$ ipython --no-banner

In [1]: import numpy as np

In [2]: np.set_printoptions(precision=1, suppress=True, linewidth=120, floatmode="fixed")

In [3]: rnd = lambda a: np.round(a, 1) + 0

In [4]: arr = np.load("arr.npy")

In [5]: rnd(arr)
Out[5]: 
array([[0.1, 0.1, 0.1, 0.1, 0.2, 0.0],
       [0.1, 0.1, 0.1, 0.1, 0.2, 0.0],
       [0.1, 0.1, 0.2, 0.2, 0.3, 0.0],
       [0.1, 0.1, 0.2, 0.2, 0.3, 0.0],
       [0.2, 0.2, 0.3, 0.3, 0.4, 0.1],
       [0.0, 0.0, 0.0, 0.0, 0.1, 0.0]])

In [6]: ev, V = np.linalg.eigh(arr)

In [7]: rnd(ev.sum()), np.trace(arr)
Out[7]: (np.float64(1.0), np.float64(1.0))

In [8]: rnd(np.abs(V[:, -1]))
Out[8]: array([0.3, 0.3, 0.5, 0.5, 0.6, 0.1])

In [9]: np.abs(V[:, -1]).round(6).argmax()
Out[9]: np.int64(4)

In [10]: rnd(ev)
Out[10]: array([0.0, 0.0, 0.0, 0.0, 0.0, 1.0])

In [11]: data = np.load("sample15.npy")

In [12]: data
Out[12]: 
array([[ 0.2,  0.3,  1.3],
       [-3.0,  3.7, -0.4],
       [-0.9,  1.9,  0.4],
       [-4.4,  6.0, -0.9],
       [ 1.2, -2.0,  0.4],
       [ 1.4, -2.4, -0.5],
       [-1.5,  1.3, -1.1]])

In [13]: rnd(np.linalg.norm(data, "nuc"))
Out[13]: np.float64(12.4)

In [14]: np.linalg.norm(data, axis=1).argmax()
Out[14]: np.int64(3)

In [15]: rnd(np.linalg.norm(data, axis=1))
Out[15]: array([1.3, 4.8, 2.1, 7.5, 2.4, 2.8, 2.3])

In [16]: rnd(np.linalg.norm(data[1] - data[5]))
Out[16]: np.float64(7.5)

In [17]: rnd(data[1] @ data[5])
Out[17]: np.float64(-12.9)

In [18]: rnd(np.linalg.norm(data) ** 2 / np.linalg.norm(data, 2) ** 2)
Out[18]: np.float64(1.0)

In [19]: rnd(np.linalg.norm(data, 1)), rnd(np.linalg.norm(data, np.inf))
Out[19]: (np.float64(17.6), np.float64(11.3))

In [20]: rnd(np.linalg.norm(data[1], 1)), rnd(np.linalg.norm(data[1], np.inf))
Out[20]: (np.float64(7.1), np.float64(3.7))

In [21]: other = np.c_[data[:, :2] @ np.array([[1, 1], [1, 1]]), np.array([-3, -1, 3, -3, 0, 2, 1])]

In [22]: rnd(other)
Out[22]: 
array([[ 0.5,  0.5, -3.0],
       [ 0.7,  0.7, -1.0],
       [ 1.0,  1.0,  3.0],
       [ 1.6,  1.6, -3.0],
       [-0.8, -0.8,  0.0],
       [-1.0, -1.0,  2.0],
       [-0.2, -0.2,  1.0]])

In [23]: rnd(np.linalg.norm(np.linalg.qr(data)[0].T @ other, axis=0) ** 2 / ((other ** 2).sum(axis=0) + 1e-12))
Out[23]: array([1.0, 1.0, 0.4])

In [24]: np.linalg.matrix_rank(other)
Out[24]: np.int64(2)
